% ipython --no-banner

In [1]: import numpy as np

In [2]: np.set_printoptions(precision=2, suppress=True, linewidth=120, floatmode="fixed")

In [3]: rd = lambda a: np.round(a, 2) + 0

In [4]: W0 = np.load("dump.npy")

In [5]: W0
Out[5]: 
array([[4.00, 2.00, 0.00, 0.00],
       [2.00, 0.00, 2.00, 0.00],
       [0.00, 2.00, 8.00, 2.00],
       [0.00, 0.00, 2.00, 9.00]])

In [6]: np.all(np.linalg.eigvalsh(W0) > 0)
Out[6]: np.False_

In [7]: [round(float(np.linalg.det(W0[:i, :i])), 2) + 0 for i in range(1, 5)]
Out[7]: [4.0, -4.0, -48.0, -416.0]

In [8]: m1 = 0.7 ** np.abs(np.subtract.outer(np.arange(4), np.arange(4)))

In [9]: rd(m1)
Out[9]: 
array([[1.00, 0.70, 0.49, 0.34],
       [0.70, 1.00, 0.70, 0.49],
       [0.49, 0.70, 1.00, 0.70],
       [0.34, 0.49, 0.70, 1.00]])

In [10]: # symmetric, so the eigenvalues are real

In [11]: rd(np.linalg.norm(m1, 2))
Out[11]: np.float64(2.72)

In [12]: print(rd(m1[3] @ m1[1]))
1.71

In [13]: rd(np.linalg.norm(m1[3], 1)), rd(np.linalg.norm(m1[3], np.inf))
Out[13]: (np.float64(2.53), np.float64(1.0))

In [14]: rd(np.linalg.norm(m1, 1)), rd(np.linalg.norm(m1, np.inf))
Out[14]: (np.float64(2.89), np.float64(2.89))

In [15]: ev, V = np.linalg.eigh(m1)

In [16]: x0 = np.array([3, 5, 5, 5])

In [17]: (np.sign(V[:, -1].round(6)) == np.sign(V[0, -1].round(6))).astype(int)
Out[17]: array([1, 1, 1, 1])

In [18]: rd(V * np.sqrt(ev) @ V.T)
Out[18]: 
array([[0.91, 0.35, 0.19, 0.12],
       [0.35, 0.86, 0.33, 0.19],
       [0.19, 0.33, 0.86, 0.35],
       [0.12, 0.19, 0.35, 0.91]])

In [19]: rd(x0 @ m1 @ x0 / (x0 @ x0)), rd(ev[0]), rd(ev[-1])
Out[19]: (np.float64(2.67), np.float64(0.2), np.float64(2.72))

In [20]: rd(np.abs(m1).sum(axis=1).max()), rd(np.abs(ev).max())
Out[20]: (np.float64(2.89), np.float64(2.72))

In [21]: rd(np.linalg.eigvalsh(m1[1:, 1:]))
Out[21]: array([0.23, 0.51, 2.26])

In [22]: x0 @ m1 @ x0
Out[22]: np.float64(224.49)

In [23]: rng = np.random.default_rng(7727)

In [24]: labels = rng.permutation(4)

In [25]: other = m1[:, labels] * rng.choice([-1, 1], 4)

In [26]: rd(other)
Out[26]: 
array([[-0.70, -0.34, -0.49,  1.00],
       [-1.00, -0.49, -0.70,  0.70],
       [-0.70, -0.70, -1.00,  0.49],
       [-0.49, -1.00, -0.70,  0.34]])

In [27]: left, _, Vt = np.linalg.svd(m1.T @ other)

In [28]: rd(left @ Vt)
Out[28]: 
array([[ 0.00,  0.00,  0.00,  1.00],
       [-1.00,  0.00,  0.00,  0.00],
       [ 0.00,  0.00, -1.00,  0.00],
       [ 0.00, -1.00,  0.00,  0.00]])

In [29]: labels
Out[29]: array([1, 3, 2, 0])

In [30]: rd(np.linalg.lstsq(m1, other)[0])
Out[30]: 
array([[ 0.00,  0.00,  0.00,  1.00],
       [-1.00,  0.00,  0.00,  0.00],
       [ 0.00,  0.00, -1.00,  0.00],
       [ 0.00, -1.00,  0.00,  0.00]])

In [31]: feats = np.load("sample5.npy")

In [32]: feats
Out[32]: 
array([[-2.00,  1.00,  1.00,  1.00,  1.00,  1.00,  1.00,  1.00],
       [ 1.00, -2.00,  1.00,  1.00,  1.00,  1.00,  1.00,  1.00],
       [ 1.00,  1.00, -2.00,  1.00,  1.00,  1.00,  1.00,  1.00],
       [ 1.00,  1.00,  1.00, -2.00,  1.00,  1.00,  1.00,  1.00],
       [ 1.00,  1.00,  1.00,  1.00, -2.00,  1.00,  1.00,  1.00],
       [ 1.00,  1.00,  1.00,  1.00,  1.00, -2.00,  1.00,  1.00],
       [ 1.00,  1.00,  1.00,  1.00,  1.00,  1.00, -2.00,  1.00],
       [ 1.00,  1.00,  1.00,  1.00,  1.00,  1.00,  1.00, -2.00]])

In [33]: other = feats / np.linalg.norm(feats, axis=1, keepdims=True)

In [34]: C2 = other @ other.T

In [35]: rd(np.linalg.norm(other, axis=1))
Out[35]: array([1.00, 1.00, 1.00, 1.00, 1.00, 1.00, 1.00, 1.00])

In [36]: (C2 - 2 * np.eye(8)).round(6).argmax(axis=1)
Out[36]: array([1, 0, 0, 0, 0, 0, 0, 0])

In [37]: print(rd(np.degrees(np.arccos(np.clip(C2[0, 7], -1, 1)))))
79.52

In [38]: rd(C2[0])
Out[38]: array([1.00, 0.18, 0.18, 0.18, 0.18, 0.18, 0.18, 0.18])
